$ python3 -q
>>> import numpy as np
>>> from numpy import linalg as LA
>>> np.set_printoptions(suppress=True, linewidth=140)
>>> out = np.array([[0], [3], [0]])
>>> cent = np.array([[0, -3, 3, 2]])
>>> mat = out @ cent
>>> print(mat)
[[ 0  0  0  0]
 [ 0 -9  9  6]
 [ 0  0  0  0]]
>>> U, s, vt = LA.svd(mat)
>>> V = vt[:(s > 1e-8).sum()]
>>> rng = np.random.default_rng(186844)
>>> x = mat[1] + 5 * mat[2] + rng.integers(2) * np.eye(4)[3]
>>> print(x)
[ 0. -9.  9.  7.]
>>> print(np.allclose(V.T @ V @ x, x))
False
>>> U, s, vt = LA.svd(mat, full_matrices=False)
>>> print(np.allclose(U * s @ vt, mat))
True
>>> print((s > 1e-8).sum())
1
>>> print(round(np.sqrt((s ** 2).sum()), 1), round(LA.norm(mat), 1))
14.1 14.1
>>> print(np.round(vt @ vt.T, 1) + 0)
[[1. 0. 0.]
 [0. 1. 0.]
 [0. 0. 1.]]
>>> print(U.shape, s.shape, vt.shape)
(3, 3) (3,) (3, 4)
>>> print(np.round(np.abs(vt[0]), 1))
[0.  0.6 0.6 0.4]
>>> print(np.round(U.T @ mat @ vt.T, 1) + 0)
[[14.1  0.   0. ]
 [ 0.   0.   0. ]
 [ 0.   0.   0. ]]
>>> r = LA.matrix_rank(mat)
>>> print(r)
1
>>> ns = LA.svd(mat)[2][r:].T
>>> print([int(LA.matrix_rank(mat[:i])) for i in range(1, len(mat) + 1)])
[0, 1, 1]
>>> print(np.round(ns @ ns.T, 1))
[[ 1.   0.   0.   0. ]
 [ 0.   0.6  0.4  0.3]
 [ 0.   0.4  0.6 -0.3]
 [ 0.   0.3 -0.3  0.8]]
>>> print(np.round(mat @ ns, 1) + 0)
[[0. 0. 0.]
 [0. 0. 0.]
 [0. 0. 0.]]
>>> print(ns.shape)
(4, 3)
>>> print(np.allclose(mat @ ns, 0))
True
>>> X = np.array([[6.0, 5.0, 0.0], [5.0, 6.0, 0.0], [0.0, 0.0, 6.0]])
>>> print(X)
[[6. 5. 0.]
 [5. 6. 0.]
 [0. 0. 6.]]
>>> print(X @ X)
[[61. 60.  0.]
 [60. 61.  0.]
 [ 0.  0. 36.]]
>>> print(np.allclose(X, X.T))
True
>>> print((X - X.T) / 2)
[[0. 0. 0.]
 [0. 0. 0.]
 [0. 0. 0.]]
>>> print((X + X.T) / 2)
[[6. 5. 0.]
 [5. 6. 0.]
 [0. 0. 6.]]
>>> print(round(float(np.abs(LA.eigvals(X)).max()), 1))
11.0
>>> LA.determinant(X)
Traceback (most recent call last):
  File "<python-input-36>", line 1, in <module>
    LA.determinant(X)
    ^^^^^^^^^^^^^^
AttributeError: module 'numpy.linalg' has no attribute 'determinant'
>>> W0 = np.load("data.npy")
>>> print(W0)
[[ 2.8  0.8  1.9]
 [-3.1 -1.  -0.4]
 [ 0.6  0.3  1.2]
 [-3.9 -1.4 -1.9]
 [ 0.1  0.  -1.2]
 [-3.1 -0.9 -1.3]
 [ 1.2  0.4  0. ]
 [ 6.4  2.1 -0.8]
 [-5.2 -1.8  0.1]
 [ 3.7  1.2  1.3]
 [ 5.8  2.  -0.1]
 [ 4.9  1.8  0.3]
 [ 7.2  2.4  0.9]
 [ 0.  -0.2  1.5]
 [-1.1 -0.5 -1.4]
 [-0.9 -0.5 -0.5]
 [ 2.5  0.8  0.8]
 [-5.  -1.7 -0.3]
 [-5.4 -1.7 -1.2]
 [ 2.5  0.8 -0.4]
 [ 0.6  0.1 -0.4]]
>>> hat = W0 @ LA.solve(W0.T @ W0, W0.T)
>>> print(np.round(hat @ W0[:, 2], 1) + 0)
[ 1.9 -0.4  1.2 -1.9 -1.2 -1.3  0.  -0.8  0.1  1.3 -0.1  0.3  0.9  1.5 -1.4 -0.5  0.8 -0.3 -1.2 -0.4 -0.4]
>>> F = np.array([[1.3, -3.5, 0.2],
...     [-2.0, -2.5, -0.1],
...     [0.0, 7.0, -0.4],
...     [0.6, 6.0, 0.5]])
>>> out = F / np.sqrt((F ** 2).mean(axis=1, keepdims=True))
>>> print(np.round(LA.norm(out, axis=1), 1))
[1.7 1.7 1.7 1.7]
>>> print(LA.matrix_rank(F - F.mean(axis=1, keepdims=True)))
2
>>> out = np.c_[F[:, :1] @ np.array([[4]]), np.array([-3, 2, -2, -3])]
>>> print(out)
[[ 5.2 -3. ]
 [-8.   2. ]
 [ 0.  -2. ]
 [ 2.4 -3. ]]
>>> print(np.round(LA.lstsq(F, out[:, 0])[0], 1) + 0)
[4. 0. 0.]
>>> print(LA.matrix_rank(out))
2
>>> print(np.round(LA.norm(out - F @ LA.lstsq(F, out)[0], axis=0), 1) + 0)
[0.  2.4]
>>> print(np.round(LA.norm(LA.qr(F)[0].T @ out, axis=0) ** 2 / ((out ** 2).sum(axis=0) + 1e-12), 1))
[1.  0.8]
